>>> import numpy as np
>>> np.set_printoptions(suppress=True, linewidth=200)
>>> data = np.load("data.npy")
>>> print(data)
[[ 0.  0.  0.]
 [ 0.  0. -1.]
 [ 0. -1.  0.]]
>>> print(np.round(np.linalg.pinv(data), 2))
[[ 0.  0.  0.]
 [ 0.  0. -1.]
 [ 0. -1.  0.]]
>>> print(np.round(np.linalg.norm(data, axis=0), 2))
[0. 1. 1.]
>>> left, s, Vh = np.linalg.svd(data)
>>> print(np.argmax(s[:-1] / (s[1:] + 1e-6)) + 1)
2
>>> print(s)
[1. 1. 0.]
>>> A2 = left[:, :2] @ np.diag(s[:2]) @ Vh[:2]
>>> print(np.linalg.matrix_rank(A2))
2
>>> print(np.round(np.linalg.norm(data - A2) / np.linalg.norm(data), 2))
0.0
>>> print(np.linalg.matrix_rank(data, rtol=0.05))
2
>>> print(A2)
[[ 0.  0.  0.]
 [ 0.  0. -1.]
 [ 0. -1.  0.]]
>>> A2 = np.array([[3, -3], [-3, 2], [-3, -1]])
>>> print(data @ A2)
[[ 0.  0.]
 [ 3.  1.]
 [ 3. -2.]]
>>> print(np.vstack([data, A2.T]).shape)
(5, 3)
>>> print(np.einsum("ij,ij->i", data, data))
[0. 1. 1.]
>>> print(np.einsum("ik,kj->ij", data, A2))
[[ 0.  0.]
 [ 3.  1.]
 [ 3. -2.]]
>>> rng = np.random.default_rng(3147)
>>> labels = rng.permutation(3)
>>> print(labels)
[2 1 0]
>>> A2 = data[labels][:, labels]
>>> print(round(float(np.linalg.det(A2)), 2), np.round(np.linalg.det(data[labels]), 2))
0.0 0.0
>>> print(A2)
[[ 0. -1.  0.]
 [-1.  0.  0.]
 [ 0.  0.  0.]]
>>> x0 = np.array([0, 1, -3])
>>> a = np.maximum(data @ x0, 0)
>>> print(a)
[0. 3. 0.]
>>> print(np.maximum(data @ (3 * x0), 0))
[0. 9. 0.]
>>> F = np.loadtxt("out11.csv", delimiter=",")
>>> print(F.round(2))
[[ 3.15 -0.36  0.05]
 [-0.36  3.77 -0.54]
 [ 0.05 -0.54  0.08]]
>>> theta = np.radians(36)
>>> R = np.eye(3)
>>> R[0, 0] = R[1, 1] = np.cos(theta)
>>> R[0, 1], R[1, 0] = -np.sin(theta), np.sin(theta)
>>> print(R.round(2))
[[ 0.81 -0.59  0.  ]
 [ 0.59  0.81  0.  ]
 [ 0.    0.    1.  ]]
>>> A2 = F @ R.T
>>> print(round(float(np.linalg.det(R)), 2), round(np.trace(R), 2))
1.0 2.62
>>> print(np.allclose(F @ F.T, A2 @ A2.T))
True
>>> print(np.round(np.linalg.svd(F, compute_uv=False), 2) + 0, np.round(np.linalg.svd(A2, compute_uv=False), 2) + 0)
[4. 3. 0.] [4. 3. 0.]
>>> proj = np.triu(np.array([[-1, 1, 5], [2, 1, 5], [2, -3, 2]]), 1) + np.eye(3)
>>> A2 = proj @ R @ np.linalg.inv(proj)
>>> print(np.round(np.linalg.det(A2), 2))
1.0
>>> print(np.round(proj @ R - R @ proj, 2))
[[ 0.59  0.    3.89]
 [ 0.   -0.59 -1.98]
 [ 0.    0.    0.  ]]
>>> left, s, Vh = np.linalg.svd(F)
>>> print(s.round(2) + 0)
[4. 3. 0.]
>>> A2 = left[:, :2] @ np.diag(s[:2]) @ Vh[:2]
>>> print(np.linalg.matrix_rank(A2))
2
>>> print(np.linalg.matrix_rank(F, rtol=0.05))
2
>>> print(round(float(np.abs(F - A2).max()), 2))
0.0
>>> print(round(np.linalg.norm(F - A2, 2), 2), round(s[2], 2))
0.0 0.0
>>> print(np.allclose(F @ F.T, F.T @ F))
True
>>> print(np.round((F - F.T) / 2, 2) + 0)
[[0. 0. 0.]
 [0. 0. 0.]
 [0. 0. 0.]]
>>> print(np.round(np.trace(F), 2))
7.0
>>> np.linalg.determinant(F)
Traceback (most recent call last):
  File "<python-input-54>", line 1, in <module>
    np.linalg.determinant(F)
    ^^^^^^^^^^^^^^^^^^^^^
AttributeError: module 'numpy.linalg' has no attribute 'determinant'
>>> print(np.round(np.sort(np.abs(np.linalg.eigvals(F))), 2) + 0)
[0. 3. 4.]
>>> r0 = np.array([-1, -2, 4, 4])
>>> J = r0[np.abs(np.subtract.outer(np.arange(4), np.arange(4)))]
>>> print(J)
[[-1 -2  4  4]
 [-2 -1 -2  4]
 [ 4 -2 -1 -2]
 [ 4  4 -2 -1]]
>>> print(J.ravel(order="F"))
[-1 -2  4  4 -2 -1 -2  4  4 -2 -1 -2  4  4 -2 -1]
>>> print(J.reshape(-1, 2))
[[-1 -2]
 [ 4  4]
 [-2 -1]
 [-2  4]
 [ 4 -2]
 [-1 -2]
 [ 4  4]
 [-2 -1]]
>>> J.reshape(4, 5)
Traceback (most recent call last):
  File "<python-input-61>", line 1, in <module>
    J.reshape(4, 5)
    ~~~~~~~~~^^^^^^
ValueError: cannot reshape array of size 16 into shape (4,5)
>>> blk = J.reshape(4, 2, -1)
>>> print(np.einsum("ihd,ihd->ih", blk, blk))
[[ 5 32]
 [ 5 20]
 [20  5]
 [32  5]]
>>> print(blk.shape)
(4, 2, 2)
>>> M, _ = np.linalg.qr(np.array([[1.6, 1.0, -0.2], [-0.9, -0.8, -1.0], [-1.0, 0.1, 1.2]]))
>>> print(M.round(2))
[[-0.77  0.26  0.59]
 [ 0.43 -0.47  0.77]
 [ 0.48  0.84  0.25]]
>>> def softmax(z):
...     e = np.exp(z - z.max(axis=-1, keepdims=True))
...     return e / e.sum(axis=-1, keepdims=True)
... 
>>> print(np.round(softmax(10 * M[2]), 2) + 0)
[0.03 0.97 0.  ]
>>> print(np.round(softmax(M[2]), 2))
[0.31 0.44 0.25]
>>> print(softmax(M).sum(axis=1))
[1. 1. 1.]
>>> print(np.round(softmax(M[2] + -2), 2))
[0.31 0.44 0.25]
>>> att = M @ M.T / np.sqrt(3)
>>> print(softmax(att).round(6).argmax(axis=1))
[0 1 2]
>>> print(np.round(softmax(att)[2] @ M, 2))
[0.14 0.34 0.48]
>>> print(np.round(softmax(att), 2))
[[0.47 0.26 0.26]
 [0.26 0.47 0.26]
 [0.26 0.26 0.47]]
>>> x0 = np.array([6, 6, 2])
>>> rhs = M @ x0
>>> print(rhs.round(2))
[-1.86  1.27  8.42]
>>> print(np.round(np.linalg.solve(M, -2 * rhs), 2))
[-12. -12.  -4.]
>>> print(np.round(np.linalg.solve(M, rhs + M[:, 1]), 2))
[6. 7. 2.]
>>> print(np.round(np.linalg.solve(M, rhs), 2))
[6. 6. 2.]
>>> evals, vecs = np.linalg.eigh(J)
>>> x0 = np.array([7, 5, 4, 8])
>>> print(np.round(np.linalg.eigvalsh(J[1:, 1:]), 2))
[-5.   -2.46  4.46]
>>> print(np.round(vecs * np.maximum(evals, 0) @ vecs.T, 2))
[[ 2.3  -0.55  1.55  1.  ]
 [-0.55  1.85 -1.55  1.55]
 [ 1.55 -1.55  1.85 -0.55]
 [ 1.    1.55 -0.55  2.3 ]]
>>> print(x0 @ J @ x0)
490
>>> print(np.round(x0 @ J @ x0 / (x0 @ x0), 2), round(evals[0], 2), round(float(evals[-1]), 2))
3.18 -8.71 4.71
>>> print(np.round(M - M[0], 2))
[[ 0.    0.    0.  ]
 [ 1.2  -0.73  0.18]
 [ 1.24  0.58 -0.34]]
>>> M[:, 3]
Traceback (most recent call last):
  File "<python-input-89>", line 1, in <module>
    M[:, 3]
    ~^^^^^^
IndexError: index 3 is out of bounds for axis 1 with size 3
>>> print(np.unravel_index(np.abs(M).argmax(), M.shape))
(np.int64(2), np.int64(1))
>>> print(np.round(M.sum(axis=0), 2))
[0.14 0.63 1.61]
>>> print(round(float(np.abs(M).max()), 2))
0.84
>>> print(np.round(M.mean(axis=0), 2))
[0.05 0.21 0.54]
>>> blk = np.stack([M, -1 * M, M[::-1]])
>>> print(np.linalg.matrix_rank(blk))
[3 3 3]
>>> print(np.round(np.einsum("bij,cij->bc", blk, blk), 2))
[[ 3. -3.  1.]
 [-3.  3. -1.]
 [ 1. -1.  3.]]
>>> print(np.linalg.matrix_rank(blk.reshape(3, -1)))
2
>>> print((blk @ M.T).shape)
(3, 3, 3)
>>> print(blk.shape)
(3, 3, 3)
>>> m1 = np.loadtxt("case17.csv", delimiter=",")
>>> print(m1)
[[1. 2. 1. 2.]
 [2. 2. 2. 2.]
 [1. 2. 1. 2.]
 [2. 2. 2. 2.]]
>>> labels = rng.permutation(4)
>>> print(labels)
[3 2 1 0]
>>> A2 = m1[labels][:, labels]
>>> print(np.allclose(A2, m1))
False
>>> print(np.diag(A2))
[2. 1. 2. 1.]
>>> print(np.round(np.sort(np.abs(np.linalg.eigvals(A2))), 2) + 0)
[0.   0.   1.12 7.12]
>>> print(round(np.linalg.det(A2), 2), np.round(np.linalg.det(m1[labels]), 2))
0.0 0.0
>>> print(np.linalg.lstsq(m1[:-1].T, m1[-1])[2])
2
>>> print(np.unique(m1.round(6), axis=0).shape)
(2, 4)
>>> print(np.round(m1 @ np.linalg.pinv(m1) @ m1, 2))
[[1. 2. 1. 2.]
 [2. 2. 2. 2.]
 [1. 2. 1. 2.]
 [2. 2. 2. 2.]]
>>> print(np.round(np.trace(np.linalg.pinv(m1) @ m1), 2))
2.0
>>> print(np.abs(np.diag(np.linalg.qr(m1)[1])) > 1e-9)
[ True  True False False]
>>> r = np.linalg.matrix_rank(m1)
>>> print(r)
2
>>> ns = np.linalg.svd(m1)[2][r:].T
>>> print(np.round(ns @ ns.T, 2) + 0)
[[ 0.5  0.  -0.5  0. ]
 [ 0.   0.5  0.  -0.5]
 [-0.5  0.   0.5  0. ]
 [ 0.  -0.5  0.   0.5]]
>>> print([int(np.linalg.matrix_rank(m1[:, :j + 1])) for j in range(4)])
[1, 2, 2, 2]
>>> print(ns.shape)
(4, 2)
>>> print(np.round(m1 @ ns, 2) + 0)
[[0. 0.]
 [0. 0.]
 [0. 0.]
 [0. 0.]]
>>> print([int(np.linalg.matrix_rank(np.delete(m1, i, axis=0))) for i in range(4)])
[2, 2, 2, 2]
>>> print(np.allclose(m1 @ ns, 0))
True
>>> blk = np.stack([m1, 4 * m1, m1[::-1]])
>>> print(np.round(np.linalg.det(blk), 2))
[0. 0. 0.]
>>> print(np.round(np.linalg.norm(blk, axis=(1, 2)), 2))
[ 7.21 28.84  7.21]
>>> print(np.linalg.matrix_rank(blk))
[2 2 2]
>>> print((blk @ m1.T).shape)
(3, 4, 4)
>>> proj = np.triu(np.array([[2, -3, -3, 1], [2, -1, -3, -2], [2, -1, -2, 1], [0, 1, -2, -1]]), 1) + np.eye(4)
>>> A2 = proj @ m1 @ np.linalg.inv(proj)
>>> print(np.round(np.poly(A2), 2) + 0)
[ 1. -6. -8.  0.  0.]
>>> print(np.linalg.matrix_rank(A2))
2
>>> print(np.trace(A2), np.trace(m1))
6.0 6.0
>>> E = np.loadtxt("run17.csv", delimiter=",")
>>> print(E.round(2))
[[0.75 0.17 0.08]
 [0.53 0.33 0.13]
 [0.64 0.14 0.21]]
>>> print(np.linalg.cond(m1) > 100)
True
>>> print(np.argsort(-np.linalg.norm(m1, axis=0).round(6), kind="stable")[:3])
[1 3 0]
>>> print(round(float(np.linalg.norm(m1, 2) / np.linalg.norm(m1)), 2))
0.99
>>> print([round(float(x), 2) for x in np.linalg.svd(m1, compute_uv=False)[:3]])
[7.12, 1.12, 0.0]
>>> X = np.array([[0.2, -0.7, -1.7],
...     [0.5, 0.6, -1.6],
...     [0.3, -0.6, 1.1],
...     [-1.6, -1.8, -0.1],
...     [0.1, 0.2, 0.1],
...     [0.8, 0.3, -0.6],
...     [-0.2, -0.3, -0.8],
...     [0.4, 0.6, 1.0],
...     [0.0, -1.1, -1.5],
...     [-0.6, 1.0, 0.3],
...     [1.5, 0.3, -1.3],
...     [0.9, 0.1, -0.4],
...     [0.7, -0.1, -0.2],
...     [0.0, -0.7, 0.8],
...     [-0.6, -0.8, -0.4],
...     [0.1, 1.5, 0.7],
...     [-0.3, 0.9, -1.0],
...     [0.4, 0.2, -0.8],
...     [1.1, 1.2, 1.6],
...     [-0.1, -0.8, -0.1],
...     [0.4, 1.8, -2.0],
...     [0.3, 0.3, 0.6],
...     [-0.2, -1.1, -0.2]])
>>> X[6] *= 3
>>> print(X.round(2))
[[ 0.2 -0.7 -1.7]
 [ 0.5  0.6 -1.6]
 [ 0.3 -0.6  1.1]
 [-1.6 -1.8 -0.1]
 [ 0.1  0.2  0.1]
 [ 0.8  0.3 -0.6]
 [-0.6 -0.9 -2.4]
 [ 0.4  0.6  1. ]
 [ 0.  -1.1 -1.5]
 [-0.6  1.   0.3]
 [ 1.5  0.3 -1.3]
 [ 0.9  0.1 -0.4]
 [ 0.7 -0.1 -0.2]
 [ 0.  -0.7  0.8]
 [-0.6 -0.8 -0.4]
 [ 0.1  1.5  0.7]
 [-0.3  0.9 -1. ]
 [ 0.4  0.2 -0.8]
 [ 1.1  1.2  1.6]
 [-0.1 -0.8 -0.1]
 [ 0.4  1.8 -2. ]
 [ 0.3  0.3  0.6]
 [-0.2 -1.1 -0.2]]
>>> A2 = np.array([[1, 3], [3, 3], [3, 0]])
>>> print(np.linalg.matrix_rank(np.vstack([E, A2.T])))
3
>>> print(np.round(A2.T @ E.T, 2))
[[1.5  1.93 1.71]
 [2.75 2.6  2.36]]
>>> print(np.vstack([E, A2.T]).shape)
(5, 3)
>>> print(np.round(np.einsum("ij,ij->i", E, E), 2))
[0.6  0.41 0.48]
>>> print(np.round(np.einsum("ik,kj->ji", E, A2), 2))
[[1.5  1.93 1.71]
 [2.75 2.6  2.36]]
>>> print(np.round(np.einsum("ik,kj->ij", E, A2), 2))
[[1.5  2.75]
 [1.93 2.6 ]
 [1.71 2.36]]
>>> print(np.linalg.matrix_rank(E @ A2))
2
>>> theta = np.sort(rng.uniform(-2, 2, 24))
>>> mat = np.c_[theta, theta ** 2, theta ** 3] @ np.array([[2, 0, -3], [3, 0, 0], [-1, -1, -3]])
>>> print(mat.round(2) + 0)
[[ 10.27   4.96  19.99]
 [  8.7    4.16  17.3 ]
 [  3.98   1.88   9.34]
 [  2.93   1.41   7.58]
 [  2.89   1.39   7.5 ]
 [  2.23   1.1    6.4 ]
 [  1.79   0.91   5.64]
 [  1.56   0.81   5.24]
 [  1.35   0.72   4.86]
 [  0.85   0.52   3.97]
 [  0.74   0.47   3.76]
 [  0.45   0.36   3.21]
 [ -0.17   0.1    1.73]
 [ -0.27   0.06   1.33]
 [ -0.29   0.01   0.77]
 [ -0.21   0.     0.41]
 [ -0.03   0.     0.04]
 [  0.22   0.    -0.29]
 [  3.26  -0.62  -4.41]
 [  3.67  -0.81  -5.24]
 [  3.96  -0.98  -5.91]
 [  6.76  -4.04 -16.9 ]
 [  7.1   -4.77 -19.36]
 [  7.98  -7.86 -29.53]]
>>> left, s, Vh = np.linalg.svd(mat)
>>> print(np.argmax(s[:-1] / (s[1:] + 1e-6)) + 1)
2
>>> A2 = left[:, :2] @ np.diag(s[:2]) @ Vh[:2]
>>> print(np.linalg.matrix_rank(mat, rtol=0.05))
2
>>> print(round(np.linalg.norm(mat - A2, 2), 2), np.round(s[2], 2))
1.7 1.7
>>> print(round(float(np.abs(mat - A2).max()), 2))
0.63
>>> print(round(np.linalg.norm(mat - A2) / np.linalg.norm(mat), 2))
0.03
>>> print(np.linalg.matrix_rank(A2))
2
>>> A2 = np.c_[mat[:, :1] @ np.array([[7]]), np.array([2, -2, -2, 2, 2, 2, -2, -1, -1, 0, 2, -2, -2, -1, -1, 1, -2, 0, -2, 0, -2, 0, 0, 1])]
>>> print(A2.round(2))
[[71.91  2.  ]
 [60.91 -2.  ]
 [27.84 -2.  ]
 [20.51  2.  ]
 [20.2   2.  ]
 [15.64  2.  ]
 [12.55 -2.  ]
 [10.93 -1.  ]
 [ 9.42 -1.  ]
 [ 5.94  0.  ]
 [ 5.17  2.  ]
 [ 3.18 -2.  ]
 [-1.21 -2.  ]
 [-1.87 -1.  ]
 [-2.06 -1.  ]
 [-1.49  1.  ]
 [-0.18 -2.  ]
 [ 1.52  0.  ]
 [22.83 -2.  ]
 [25.67  0.  ]
 [27.74 -2.  ]
 [47.29  0.  ]
 [49.68  0.  ]
 [55.83  1.  ]]
>>> print(np.linalg.matrix_rank(np.c_[mat, A2]))
4
>>> print(np.round(np.linalg.norm(np.linalg.qr(mat)[0].T @ A2, axis=0) ** 2 / ((A2 ** 2).sum(axis=0) + 1e-12), 2))
[1.   0.01]
>>> print(np.round(np.linalg.norm(A2 - mat @ np.linalg.lstsq(mat, A2)[0], axis=0), 2) + 0)
[0.   7.58]
